$ python3 -q
>>> import numpy as np
>>> import numpy.linalg as la
>>> np.set_printoptions(suppress=True, linewidth=120)
>>> def tidy(a):
...     return np.round(a, 1) + 0
... 
>>> F = np.loadtxt("m.csv", delimiter=",")
>>> F
array([[ 0.,  9.,  9., -9.,  1.,  7., -8.,  6.,  4., -6.,  4.,  0., -6.,  4.],
       [ 0.,  0., -2.,  3.,  0., -6., -8., -9.,  7., -9.,  4.,  2.,  1.,  9.],
       [ 0.,  0.,  0.,  4., -9.,  2.,  4.,  2., -1., -3.,  7.,  3.,  8.,  6.],
       [ 0.,  0.,  0.,  0.,  0.,  4., -9., -3.,  6.,  8., -5., -5., -9.,  1.],
       [ 0.,  0.,  0.,  0.,  0., -8.,  1.,  3., -3.,  7., -4., -6.,  1., -5.],
       [ 0.,  0.,  0.,  0.,  0.,  0.,  9., -2.,  9., -8.,  1.,  8., -4.,  0.],
       [ 0.,  0.,  0.,  0.,  0.,  0.,  0., -8., -1., -1.,  6., -4.,  8.,  2.],
       [ 0.,  0.,  0.,  0.,  0.,  0.,  0.,  0., -6.,  2., -8.,  1.,  2.,  7.],
       [ 0.,  0.,  0.,  0.,  0.,  0.,  0.,  0.,  0., -5., -2., -1., -8., -9.],
       [ 0.,  0.,  0.,  0.,  0.,  0.,  0.,  0.,  0.,  0.,  1.,  1.,  3., -9.],
       [ 0.,  0.,  0.,  0.,  0.,  0.,  0.,  0.,  0.,  0.,  0., -4.,  8., -2.],
       [ 0.,  0.,  0.,  0.,  0.,  0.,  0.,  0.,  0.,  0.,  0.,  0.,  1., -1.],
       [ 0.,  0.,  0.,  0.,  0.,  0.,  0.,  0.,  0.,  0.,  0.,  0.,  0.,  5.],
       [ 0.,  0.,  0.,  0.,  0.,  0.,  0.,  0.,  0.,  0.,  0.,  0.,  0.,  0.]])
>>> tidy(F.mean(axis=0))
array([ 0. ,  0.6,  0.5, -0.1, -0.6, -0.1, -0.8, -0.8,  1.1, -1.1,  0.3, -0.4,  0.4,  0.6])
>>> np.abs(F).max()
np.float64(9.0)
>>> la.matrix_rank(F)
np.int64(12)
>>> F.sum(axis=1)
array([ 15.,  -8.,  23., -12., -14.,  13.,   2.,  -2., -25.,  -4.,   2.,   0.,   5.,   0.])
>>> tidy(la.svd(F, compute_uv=False))
array([27.1, 26.4, 21. , 18.9, 15.6, 11. ,  8.7,  8.1,  5.9,  5.3,  3.2,  0. ,  0. ,  0. ])
>>> m1 = np.load("mat.npy")
>>> m1
array([[ 0, -4, -5,  3, -2,  1],
       [-5, -1,  4, -3,  0,  2],
       [ 2, -1, -5, -5, -5, -3],
       [-2,  4,  2,  5, -3,  2],
       [ 2,  4, -2, -2, -3,  5],
       [-1, -4,  1,  4, -4,  2]])
>>> O, r_ = la.qr(m1)
>>> tidy(O.T @ O)
array([[1., 0., 0., 0., 0., 0.],
       [0., 1., 0., 0., 0., 0.],
       [0., 0., 1., 0., 0., 0.],
       [0., 0., 0., 1., 0., 0.],
       [0., 0., 0., 0., 1., 0.],
       [0., 0., 0., 0., 0., 1.]])
>>> tidy(np.abs(np.diag(r_)))
array([6.2, 8. , 5.1, 9.1, 6.3, 5.3])
>>> tidy(abs(r_[0, 0])), tidy(la.norm(m1[:, 0]))
(np.float64(6.2), np.float64(6.2))
>>> tidy(r_)
array([[-6.2, -1.1,  6.3,  2.1,  1. ,  1.9],
       [ 0. ,  8. ,  3. , -0.7,  0.8,  2.4],
       [ 0. ,  0. ,  5.1,  0.9,  4.4, -1.1],
       [ 0. ,  0. ,  0. , -9.1,  1.3, -2. ],
       [ 0. ,  0. ,  0. ,  0. ,  6.3, -1.9],
       [ 0. ,  0. ,  0. ,  0. ,  0. , -5.3]])
